>>> import numpy as np
>>> np.set_printoptions(precision=2, suppress=True, linewidth=140, legacy="1.25")
>>> rnd = lambda a: np.round(a, 2) + 0
>>> sig = 3 * 0.7 ** np.arange(3)
>>> q, _ = np.linalg.qr(np.array([[1.3, 0.5, 1.4], [1.6, 0.5, -0.9], [-0.3, -1.4, -0.5]]))
>>> rng = np.random.default_rng(491334)
>>> E = rng.normal(size=(33, 3)) * sig @ q
>>> rnd(E)
array([[-0.81,  3.69, -0.35],
       [ 3.07,  0.89,  0.84],
       [ 0.38,  1.9 , -3.16],
       [-2.36, -1.15,  3.44],
       [-5.74, -1.98,  1.72],
       [ 0.5 , -1.53, -4.37],
       [ 0.13, -0.81,  0.09],
       [-0.99,  0.88,  2.4 ],
       [-3.51, -0.2 ,  2.34],
       [ 0.16,  0.77,  0.66],
       [ 1.03,  1.96, -1.53],
       [ 0.63, -0.87,  0.28],
       [-3.56,  0.34,  4.36],
       [ 1.73, -4.8 , -2.24],
       [-2.73,  0.24,  5.74],
       [-1.36,  1.41, -2.86],
       [-0.3 ,  2.07,  0.96],
       [ 3.17,  0.58,  0.66],
       [-1.88, -1.13, -1.04],
       [-1.15,  1.52,  0.77],
       [ 2.79, -1.52, -6.53],
       [ 2.34,  0.78, -0.79],
       [-0.81, -0.59,  0.27],
       [ 1.08,  2.24,  0.62],
       [-0.02,  2.42,  1.02],
       [ 4.25,  0.69, -2.  ],
       [ 1.5 ,  0.82,  1.16],
       [-3.87,  0.27, -0.04],
       [ 0.72,  0.96, -5.01],
       [ 1.96, -1.53, -2.64],
       [-1.95, -0.95, -0.33],
       [-1.38,  1.96,  2.87],
       [ 0.25,  0.4 , -1.63]])
>>> G = np.cov(E, rowvar=False)
>>> rnd(np.median(E, axis=0))
array([0.13, 0.58, 0.27])
>>> rnd(E.std(axis=0))
array([2.22, 1.62, 2.58])
>>> x = np.array([4, 8, 6])
>>> target = E @ x
>>> rnd(np.linalg.pinv(E) @ E)
array([[1., 0., 0.],
       [0., 1., 0.],
       [0., 0., 1.]])
>>> rnd(np.linalg.solve(E.T @ E, E.T @ target))
array([4., 8., 6.])
>>> rnd(np.linalg.lstsq(E, target)[0])
array([4., 8., 6.])
>>> target = target + 0.02 * rng.normal(size=33)
>>> rnd(target)
array([ 24.23,  24.45,  -2.22,   2.  , -28.48, -36.46,  -5.39,  17.42,  -1.54,  10.78,  10.62,  -2.79,  14.65, -44.96,  25.43, -11.37,
        21.14,  21.25, -22.76,  12.24, -40.16,  10.78,  -6.36,  25.95,  25.4 ,  10.6 ,  19.51, -13.62, -19.49, -20.23, -17.39,  27.37,
        -5.56])
>>> coef, *_ = np.linalg.lstsq(E, target)
>>> coef.round()
array([4., 8., 6.])
>>> rnd(np.linalg.norm(target - E @ coef))
0.08
>>> rnd(coef)
array([4., 8., 6.])
>>> rnd(E.T @ (target - E @ coef))
array([0., 0., 0.])
>>> proj = E @ np.linalg.solve(E.T @ E, E.T)
>>> np.allclose(proj @ proj, proj)
True
>>> rnd(proj @ E[:, 2])
array([-0.35,  0.84, -3.16,  3.44,  1.72, -4.37,  0.09,  2.4 ,  2.34,  0.66, -1.53,  0.28,  4.36, -2.24,  5.74, -2.86,  0.96,  0.66, -1.04,
        0.77, -6.53, -0.79,  0.27,  0.62,  1.02, -2.  ,  1.16, -0.04, -5.01, -2.64, -0.33,  2.87, -1.63])
>>> np.linalg.matrix_rank(np.eye(33) - proj)
30
>>> rnd(np.trace(proj))
3.0
>>> lab = E[:, 0] > np.median(E[:, 0])
>>> f = E[lab].mean(axis=0) - E[~lab].mean(axis=0)
>>> np.argsort(-np.abs(f).round(6), kind="stable")
array([0, 2, 1])
>>> rnd((((E - E.mean(axis=0)) @ f > 0) == lab).mean())
0.91
>>> C = E[[4, 25]].astype(float)
>>> for _ in range(5):
...     lab = np.linalg.norm(E[:, None] - C, axis=-1).argmin(axis=1)
...     C = np.array([E[lab == j].mean(axis=0) for j in range(2)])
... 
>>> lab
array([1, 1, 1, 0, 0, 1, 1, 0, 0, 1, 1, 1, 0, 1, 0, 1, 1, 1, 0, 0, 1, 1, 0, 1, 1, 1, 1, 0, 1, 1, 0, 0, 1])
>>> np.abs(C[1] - C[0]).argmax()
0
>>> np.bincount(lab)
array([12, 21])
>>> rnd(C[1] - C[0])
array([ 3.6 ,  0.57, -3.15])
>>> W0 = np.loadtxt("out9.csv", delimiter=",")
>>> W0
array([[ 0.02,  0.74,  2.79,  1.12, -1.09, -3.58, -1.19],
       [ 1.97, -1.07,  3.74, -0.95,  1.3 ,  1.16, -1.43],
       [-3.15, -0.86,  0.35,  0.48, -0.89, -3.3 ,  1.53],
       [-0.78, -2.64, -0.95, -1.19,  1.  , -3.53, -1.29],
       [-1.12, -0.09,  0.49,  3.86, -0.07, -1.64, -2.44],
       [ 3.79, -0.92,  1.83, -0.73,  1.19,  1.21, -1.74],
       [ 2.26, -1.5 ,  2.6 ,  1.6 ,  2.51, -1.11, -0.88],
       [-1.83, -0.62,  2.23,  1.71, -1.46,  1.88,  2.78],
       [ 0.96,  1.02,  2.9 , -0.32,  1.51,  0.74,  3.42],
       [-2.95, -2.01, -1.37,  1.87,  1.09,  0.91,  2.21],
       [ 1.65,  0.6 ,  0.31, -2.63,  3.35,  1.26, -1.46],
       [ 0.07,  1.96, -1.1 , -4.19, -0.58, -1.07,  0.96],
       [-3.77, -2.02,  1.11, -0.31, -1.67, -0.5 , -1.52],
       [-2.13,  1.39, -0.73,  2.27, -1.98, -2.39, -1.79],
       [ 2.68,  2.11, -0.43,  0.45, -3.24,  1.12,  1.1 ],
       [ 1.05,  1.16,  1.64, -3.1 , -1.89, -0.21,  2.56],
       [-1.24, -1.46,  1.63,  0.92,  1.65, -1.98, -3.35],
       [-1.21, -0.96,  2.88, -0.62,  2.29,  2.22, -1.95],
       [-2.24, -0.36,  1.28,  2.95,  1.04,  2.33,  1.73],
       [-1.65,  0.06,  1.14, -3.78, -1.28,  2.14,  0.69],
       [-1.33,  2.18, -1.03, -1.03,  1.83, -3.55,  0.62],
       [-1.75,  1.05, -3.72,  0.88, -2.35,  0.39, -0.75],
       [-0.79, -1.9 ,  2.6 ,  1.47, -1.8 ,  2.86,  0.63],
       [-0.72, -2.74, -1.25, -0.83, -1.91, -3.2 , -0.93],
       [-2.62,  2.41,  1.18, -1.12,  2.26, -1.7 , -1.29],
       [ 1.22, -3.56,  1.36,  0.7 , -2.58,  0.07, -1.36],
       [ 0.36,  3.11, -0.68,  1.47, -0.82,  0.71, -3.38],
       [-2.67, -0.36,  0.74, -2.18, -0.75,  3.07, -1.57],
       [ 1.02, -0.27, -2.33,  2.09, -1.79, -1.67,  2.85],
       [-0.86,  2.92,  0.66,  1.26,  1.68, -3.06,  1.25],
       [ 1.67,  0.68,  2.33, -3.11, -1.16,  0.41, -2.27],
       [ 1.62,  0.38,  2.37,  0.47, -0.23,  4.04, -0.27],
       [-1.14, -0.5 ,  1.28,  2.65, -1.56, -3.2 ,  1.45]])
>>> x = np.array([7, 1, -6, 0, -2, 5, -7])
>>> W0 @ np.eye(7)[1]
array([ 0.74, -1.07, -0.86, -2.64, -0.09, -0.92, -1.5 , -0.62,  1.02, -2.01,  0.6 ,  1.96, -2.02,  1.39,  2.11,  1.16, -1.46, -0.96, -0.36,
        0.06,  2.18,  1.05, -1.9 , -2.74,  2.41, -3.56,  3.11, -0.36, -0.27,  2.92,  0.68,  0.38, -0.5 ])
>>> x @ W0
Traceback (most recent call last):
  File "<python-input-42>", line 1, in <module>
    x @ W0
    ~~^~~~
ValueError: matmul: Input operand 1 has a mismatch in its core dimension 0, with gufunc signature (n?,k),(k,m?)->(n?,m?) (size 33 is different from 7)
>>> np.sign((W0 @ x).round(6))
array([-1.,  1., -1., -1., -1.,  1., -1., -1., -1., -1.,  1., -1., -1., -1.,  1., -1., -1., -1., -1., -1., -1.,  1., -1., -1., -1.,  1.,
        1.,  1., -1., -1.,  1.,  1., -1.])
